In [1]: import numpy as np

In [2]: from numpy import linalg as LA

In [3]: np.set_printoptions(precision=1, suppress=True, linewidth=200)

In [4]: E = np.load("out15.npy")

In [5]: E
Out[5]: 
array([[-2.7, -3. ,  3. ,  3. ,  1. ,  1. , -2. ,  3. , -2. ,  2. ],
       [ 0. ,  0.3,  0. ,  2. ,  1. , -3. ,  3. ,  3. ,  2. , -2. ],
       [-3. , -2. ,  2.3, -3. ,  2. ,  0. , -1. , -3. , -3. , -3. ],
       [-3. ,  2. , -1. , -1.7,  0. ,  1. , -2. , -3. ,  2. ,  3. ],
       [ 2. ,  2. , -2. ,  1. , -1.7,  3. ,  1. , -2. , -2. ,  2. ],
       [-1. ,  3. , -1. ,  0. , -2. , -0.7,  1. ,  2. ,  0. , -1. ],
       [-1. ,  2. , -2. ,  0. ,  1. ,  1. , -2.7, -3. , -2. ,  2. ],
       [ 0. , -3. , -3. , -2. ,  0. ,  1. ,  2. , -2.7, -1. , -1. ],
       [ 3. , -1. , -2. , -3. ,  1. , -1. ,  0. , -2. ,  3.3,  3. ],
       [-3. , -3. ,  3. ,  3. ,  1. ,  1. , -2. ,  3. , -2. ,  2.3]])

In [6]: u = np.array([1, 0])

In [7]: np.array([np.convolve(row, u, "same") for row in E])
Out[7]: 
array([[-2.7, -3. ,  3. ,  3. ,  1. ,  1. , -2. ,  3. , -2. ,  2. ],
       [ 0. ,  0.3,  0. ,  2. ,  1. , -3. ,  3. ,  3. ,  2. , -2. ],
       [-3. , -2. ,  2.3, -3. ,  2. ,  0. , -1. , -3. , -3. , -3. ],
       [-3. ,  2. , -1. , -1.7,  0. ,  1. , -2. , -3. ,  2. ,  3. ],
       [ 2. ,  2. , -2. ,  1. , -1.7,  3. ,  1. , -2. , -2. ,  2. ],
       [-1. ,  3. , -1. ,  0. , -2. , -0.7,  1. ,  2. ,  0. , -1. ],
       [-1. ,  2. , -2. ,  0. ,  1. ,  1. , -2.7, -3. , -2. ,  2. ],
       [ 0. , -3. , -3. , -2. ,  0. ,  1. ,  2. , -2.7, -1. , -1. ],
       [ 3. , -1. , -2. , -3. ,  1. , -1. ,  0. , -2. ,  3.3,  3. ],
       [-3. , -3. ,  3. ,  3. ,  1. ,  1. , -2. ,  3. , -2. ,  2.3]])

In [8]: np.polyval(u, E[0])
Out[8]: array([-2.7, -3. ,  3. ,  3. ,  1. ,  1. , -2. ,  3. , -2. ,  2. ])

In [9]: np.convolve(E[0], u)
Out[9]: array([-2.7, -3. ,  3. ,  3. ,  1. ,  1. , -2. ,  3. , -2. ,  2. ,  0. ])

In [10]: arr = np.load("case6.npy")

In [11]: arr
Out[11]: 
array([[-10.7,  -4.3,   7.7],
       [  6.1,   7.2,   0.3],
       [ -4.3,  -2.4,   4.1],
       [  4.9,   2.2,  -0.6],
       [ -2.6,  -2.9,   2.8],
       [  4.7,  -0.6,  -1.3],
       [  2.8,   0.2,   0.2],
       [  7. ,   2.7,  -1.8],
       [  2.5,   2. ,   1. ],
       [ -2. ,  -0.2,   3.3],
       [  6. ,  -0.3,  -2.1],
       [ -4.7,  -1. ,   4.8],
       [ -1.8,  -0.7,   3. ],
       [  3.4,   0. ,  -0.3],
       [  3.2,  -0.5,  -0.3],
       [  4.4,   3.9,   0.4],
       [ -0.4,  -0.3,   2.1],
       [  5.1,   1.7,  -0.8],
       [  6.5,  -2.2,  -3. ],
       [  5.3,   5.8,   0.4],
       [  6.3,   5.6,  -0.3],
       [  3.3,   5. ,   1.4],
       [  2.4,   3.6,   1.6],
       [  1.2,   2.3,   2. ],
       [  7.6,   4.7,  -1.5],
       [  4.6,   1.6,  -0.6],
       [ -8.4,  -0.9,   7.3],
       [  5.2,   5.2,   0.3],
       [ -4.5,  -3.1,   4. ],
       [ -4. ,  -1.3,   4.2],
       [ -3. ,  -3.4,   2.9],
       [  3.3,   0.2,  -0.1],
       [  5.7,   4.6,  -0.3],
       [  5.4,   1.6,  -1. ],
       [  8.1,   5.6,  -1.5]])

In [12]: Xs = arr - arr.mean(axis=0)

In [13]: left, sv, VT = LA.svd(Xs, full_matrices=False)

In [14]: np.round(Xs.mean(axis=0), 1) + 0
Out[14]: array([0., 0., 0.])

In [15]: np.abs(VT[-1])
Out[15]: array([0.5, 0.3, 0.8])

In [16]: LA.matrix_rank(Xs)
Out[16]: np.int64(3)

In [17]: sv
Out[17]: array([33.9, 12.6,  0.2])

In [18]: np.abs(left[:, 0]).argmax()
Out[18]: np.int64(0)

In [19]: (np.sign(left[:, 0]) == np.sign(left[0, 0])).astype(int)
Out[19]: array([1, 0, 1, 0, 1, 0, 0, 0, 0, 1, 0, 1, 1, 0, 0, 0, 1, 0, 0, 0, 0, 0, 0, 1, 0, 0, 1, 0, 1, 1, 1, 0, 0, 0, 0])

In [20]: np.round(sv ** 2 / (sv ** 2).sum(), 1) + 0
Out[20]: array([0.9, 0.1, 0. ])

In [21]: proj = arr @ LA.solve(arr.T @ arr, arr.T)

In [22]: np.round(proj @ arr[:, 1], 1) + 0
Out[22]: 
array([-4.3,  7.2, -2.4,  2.2, -2.9, -0.6,  0.2,  2.7,  2. , -0.2, -0.3, -1. , -0.7,  0. , -0.5,  3.9, -0.3,  1.7, -2.2,  5.8,  5.6,  5. ,  3.6,  2.3,  4.7,  1.6, -0.9,  5.2, -3.1, -1.3, -3.4,  0.2,
        4.6,  1.6,  5.6])

In [23]: np.round(np.diag(proj), 1) + 0
Out[23]: array([0.2, 0.2, 0.1, 0. , 0.1, 0.1, 0. , 0.1, 0. , 0.1, 0.1, 0.1, 0. , 0.1, 0.1, 0.1, 0. , 0. , 0.3, 0.1, 0.1, 0.1, 0.1, 0. , 0.1, 0. , 0.2, 0.1, 0.1, 0.1, 0.1, 0. , 0.1, 0.1, 0.1])

In [24]: LA.matrix_rank(np.eye(35) - proj)
Out[24]: np.int64(32)

In [25]: basis = arr[[34, 28]].astype(float)

In [26]: for _ in range(3):
    ...:     idx = LA.norm(arr[:, None] - basis, axis=-1).argmin(axis=1)
    ...:     basis = np.array([arr[idx == j].mean(axis=0) for j in range(2)])
    ...: 

In [27]: idx
Out[27]: array([1, 0, 1, 0, 1, 0, 0, 0, 0, 1, 0, 1, 1, 0, 0, 0, 1, 0, 0, 0, 0, 0, 0, 0, 0, 0, 1, 0, 1, 1, 1, 0, 0, 0, 0])

In [28]: basis[1] - basis[0]
Out[28]: array([-9. , -4.5,  4.5])

In [29]: u = np.array([2, -1, -1, 5, 1, 1, 5, 2, 4, -2, 0, 3, 5, -3, -2])

In [30]: v = np.array([2, 0, 0, 1, 1, 0, 1, 0, 2])

In [31]: K = np.outer(u, v)

In [32]: K
Out[32]: 
array([[ 4,  0,  0,  2,  2,  0,  2,  0,  4],
       [-2,  0,  0, -1, -1,  0, -1,  0, -2],
       [-2,  0,  0, -1, -1,  0, -1,  0, -2],
       [10,  0,  0,  5,  5,  0,  5,  0, 10],
       [ 2,  0,  0,  1,  1,  0,  1,  0,  2],
       [ 2,  0,  0,  1,  1,  0,  1,  0,  2],
       [10,  0,  0,  5,  5,  0,  5,  0, 10],
       [ 4,  0,  0,  2,  2,  0,  2,  0,  4],
       [ 8,  0,  0,  4,  4,  0,  4,  0,  8],
       [-4,  0,  0, -2, -2,  0, -2,  0, -4],
       [ 0,  0,  0,  0,  0,  0,  0,  0,  0],
       [ 6,  0,  0,  3,  3,  0,  3,  0,  6],
       [10,  0,  0,  5,  5,  0,  5,  0, 10],
       [-6,  0,  0, -3, -3,  0, -3,  0, -6],
       [-4,  0,  0, -2, -2,  0, -2,  0, -4]])

In [33]: theta = np.radians(90)

In [34]: r_ = np.eye(9)

In [35]: r_[0, 0] = r_[8, 8] = np.cos(theta)

In [36]: r_[0, 8], r_[8, 0] = -np.sin(theta), np.sin(theta)

In [37]: r_.round(1) + 0
Out[37]: 
array([[ 0.,  0.,  0.,  0.,  0.,  0.,  0.,  0., -1.],
       [ 0.,  1.,  0.,  0.,  0.,  0.,  0.,  0.,  0.],
       [ 0.,  0.,  1.,  0.,  0.,  0.,  0.,  0.,  0.],
       [ 0.,  0.,  0.,  1.,  0.,  0.,  0.,  0.,  0.],
       [ 0.,  0.,  0.,  0.,  1.,  0.,  0.,  0.,  0.],
       [ 0.,  0.,  0.,  0.,  0.,  1.,  0.,  0.,  0.],
       [ 0.,  0.,  0.,  0.,  0.,  0.,  1.,  0.,  0.],
       [ 0.,  0.,  0.,  0.,  0.,  0.,  0.,  1.,  0.],
       [ 1.,  0.,  0.,  0.,  0.,  0.,  0.,  0.,  0.]])

In [38]: out = K @ r_.T

In [39]: out
Out[39]: 
array([[ -4.,   0.,   0.,   2.,   2.,   0.,   2.,   0.,   4.],
       [  2.,   0.,   0.,  -1.,  -1.,   0.,  -1.,   0.,  -2.],
       [  2.,   0.,   0.,  -1.,  -1.,   0.,  -1.,   0.,  -2.],
       [-10.,   0.,   0.,   5.,   5.,   0.,   5.,   0.,  10.],
       [ -2.,   0.,   0.,   1.,   1.,   0.,   1.,   0.,   2.],
       [ -2.,   0.,   0.,   1.,   1.,   0.,   1.,   0.,   2.],
       [-10.,   0.,   0.,   5.,   5.,   0.,   5.,   0.,  10.],
       [ -4.,   0.,   0.,   2.,   2.,   0.,   2.,   0.,   4.],
       [ -8.,   0.,   0.,   4.,   4.,   0.,   4.,   0.,   8.],
       [  4.,   0.,   0.,  -2.,  -2.,   0.,  -2.,   0.,  -4.],
       [  0.,   0.,   0.,   0.,   0.,   0.,   0.,   0.,   0.],
       [ -6.,   0.,   0.,   3.,   3.,   0.,   3.,   0.,   6.],
       [-10.,   0.,   0.,   5.,   5.,   0.,   5.,   0.,  10.],
       [  6.,   0.,   0.,  -3.,  -3.,   0.,  -3.,   0.,  -6.],
       [  4.,   0.,   0.,  -2.,  -2.,   0.,  -2.,   0.,  -4.]])

In [40]: round(float(LA.det(r_)), 1), np.trace(r_)
Out[40]: (1.0, np.float64(7.0))

In [41]: np.allclose(LA.norm(K, axis=1), LA.norm(out, axis=1))
Out[41]: True

In [42]: np.round(LA.svd(K, compute_uv=False), 1) + 0, np.round(LA.svd(out, compute_uv=False), 1) + 0
Out[42]: 
(array([37.7,  0. ,  0. ,  0. ,  0. ,  0. ,  0. ,  0. ,  0. ]),
 array([37.7,  0. ,  0. ,  0. ,  0. ,  0. ,  0. ,  0. ,  0. ]))

In [43]: np.abs(out - K).max(axis=0)
Out[43]: array([20.,  0.,  0.,  0.,  0.,  0.,  0.,  0.,  0.])
